$ ipython --no-banner

In [1]: import numpy as np

In [2]: import numpy.linalg as la

In [3]: np.set_printoptions(suppress=True, linewidth=200)

In [4]: rd = lambda a: np.round(a, 1) + 0

In [5]: arr = np.load("run6.npy")

In [6]: print(arr)
[[ 3  3  7  5  5]
 [ 5  4  8  2  7]
 [23 19 39 13 33]]

In [7]: Uu, sv, Vt = la.svd(arr)

In [8]: vecs = Vt[:(sv > 1e-8).sum()]

In [9]: rng = np.random.default_rng(923913)

In [10]: x0 = arr[0] + -2 * arr[2] + rng.integers(2) * np.eye(5)[0]

In [11]: print(x0)
[-43. -35. -71. -21. -61.]

In [12]: print(rd(vecs.T @ vecs))
[[ 0.2  0.1  0.2 -0.2  0.3]
 [ 0.1  0.1  0.2  0.   0.2]
 [ 0.2  0.2  0.4  0.2  0.3]
 [-0.2  0.   0.2  0.9 -0.1]
 [ 0.3  0.2  0.3 -0.1  0.3]]

In [13]: print(rd(np.diag(vecs.T @ vecs)))
[0.2 0.1 0.4 0.9 0.3]

In [14]: print(rd(la.norm(x0 - vecs.T @ vecs @ x0)))
0.0

In [15]: r = la.matrix_rank(arr)

In [16]: print(r)
2

In [17]: N = la.svd(arr)[2][r:].T

In [18]: print(np.allclose(arr @ N, 0))
True

In [19]: print([int(la.matrix_rank(arr[:i])) for i in range(1, len(arr) + 1)])
[1, 2, 2]

In [20]: print([int(la.matrix_rank(np.delete(arr, i, axis=0))) for i in range(3)])
[2, 2, 2]

In [21]: print(N.shape)
(5, 3)

In [22]: print(la.matrix_rank(arr.T @ arr), la.matrix_rank(arr @ arr.T))
2 2

In [23]: X = np.array([[4, 4, 4, 4, 4, 4],
    ...:     [4, 8, 8, 8, 8, 8],
    ...:     [4, 8, 12, 12, 12, 12],
    ...:     [4, 8, 12, 16, 16, 16],
    ...:     [4, 8, 12, 16, 20, 20],
    ...:     [4, 8, 12, 16, 20, 24]])

In [24]: print(X)
[[ 4  4  4  4  4  4]
 [ 4  8  8  8  8  8]
 [ 4  8 12 12 12 12]
 [ 4  8 12 16 16 16]
 [ 4  8 12 16 20 20]
 [ 4  8 12 16 20 24]]

In [25]: A2 = X[0, 0] * X[1:] - np.outer(X[1:, 0], X[0])

In [26]: print(A2)
[[ 0 16 16 16 16 16]
 [ 0 16 32 32 32 32]
 [ 0 16 32 48 48 48]
 [ 0 16 32 48 64 64]
 [ 0 16 32 48 64 80]]

In [27]: print(np.flatnonzero(~A2.round(6).any(axis=1)))
[]

In [28]: th = np.radians(45)

In [29]: r_ = np.eye(6)

In [30]: r_[3, 3] = r_[1, 1] = np.cos(th)

In [31]: r_[3, 1], r_[1, 3] = -np.sin(th), np.sin(th)

In [32]: print(rd(r_))
[[ 1.   0.   0.   0.   0.   0. ]
 [ 0.   0.7  0.   0.7  0.   0. ]
 [ 0.   0.   1.   0.   0.   0. ]
 [ 0.  -0.7  0.   0.7  0.   0. ]
 [ 0.   0.   0.   0.   1.   0. ]
 [ 0.   0.   0.   0.   0.   1. ]]

In [33]: A2 = X @ r_.T

In [34]: print(np.allclose(X @ X.T, A2 @ A2.T))
True

In [35]: print(rd(la.svd(X, compute_uv=False)), rd(la.svd(A2, compute_uv=False)))
[68.8  8.   3.1  1.8  1.3  1.1] [68.8  8.   3.1  1.8  1.3  1.1]

In [36]: print(np.allclose(la.norm(X, axis=1), la.norm(A2, axis=1)))
True
